% python3 -q
>>> import numpy as np
>>> np.set_printoptions(precision=2, suppress=True, linewidth=200, floatmode="fixed")
>>> def rd(a):
...     return np.round(a, 2) + 0
... 
>>> m1 = np.load("m.npy")
>>> m1
array([[-0.98,  1.31,  1.18, -1.39,  0.61,  0.08, -0.62,  0.67,  0.67],
       [ 3.20,  0.94, -1.48,  2.00, -1.22,  0.16,  3.64, -1.64,  3.18],
       [ 2.34, -0.18, -1.80,  0.38,  0.53,  0.06,  1.01,  1.43, -0.50],
       [-0.24,  0.32,  0.06,  0.65, -1.22,  0.70,  0.70, -1.17,  0.98],
       [ 0.92, -0.66, -1.30,  0.49, -0.20,  0.50,  0.22,  0.75, -1.08]])
>>> left, sigma, vt = np.linalg.svd(m1)
>>> np.argmax(sigma[:-1] / (sigma[1:] + 1e-6)) + 1
np.int64(4)
>>> M2 = left[:, :4] @ np.diag(sigma[:4]) @ vt[:4]
>>> np.linalg.matrix_rank(M2)
np.int64(4)
>>> rd(np.linalg.norm(m1 - M2, 2)), rd(sigma[4])
(np.float64(0.0), np.float64(0.0))
>>> left, sigma, vt = np.linalg.svd(m1)
>>> evecs = vt[:(sigma > 1e-8).sum()]
>>> rng = np.random.default_rng(16)
>>> x = m1[1] + 3 * m1[3] + rng.integers(2) * np.eye(9)[4]
>>> rd(x)
array([ 2.48,  1.90, -1.30,  3.95, -3.88,  2.26,  5.74, -5.15,  6.12])
>>> rd(np.diag(evecs.T @ evecs))
array([0.53, 0.44, 0.35, 0.29, 0.43, 0.57, 0.30, 0.55, 0.54])
>>> u = np.array([1, 1, 3])
>>> rd(np.convolve(m1[3], u))
array([-0.24,  0.08, -0.34,  1.67, -0.39,  1.43, -2.26,  1.63,  1.91, -2.53,  2.94])
>>> rd(np.polyval(u, m1[3]))
array([2.82, 3.42, 3.06, 4.07, 3.27, 4.19, 4.19, 3.20, 4.94])
>>> r = np.linalg.matrix_rank(m1)
>>> r
np.int64(4)
>>> null = np.linalg.svd(m1)[2][r:].T
>>> null.shape
(9, 5)
>>> [int(np.linalg.matrix_rank(m1[:i])) for i in range(1, len(m1) + 1)]
[1, 2, 3, 4, 4]
>>> mat = np.loadtxt("block6.csv", delimiter=",")
>>> mat
array([[ 7.00,  5.00,  1.00,  9.00,  0.00],
       [ 9.00,  2.00,  5.00,  0.00,  7.00],
       [ 0.00,  6.00, 11.00,  4.00,  9.00],
       [ 2.00,  7.00,  0.00,  8.00,  5.00],
       [ 1.00,  8.00,  2.00,  8.00,  1.00]])
>>> u = np.array([0, 2, 3, 2, 2])
>>> M2 = mat + np.outer(u, np.eye(5)[0])
>>> np.linalg.matrix_rank(M2 - mat)
np.int64(1)
>>> rd(np.linalg.det(M2) / np.linalg.det(mat)), rd(1 + np.linalg.solve(mat, u)[0])
(np.float64(1.01), np.float64(1.01))
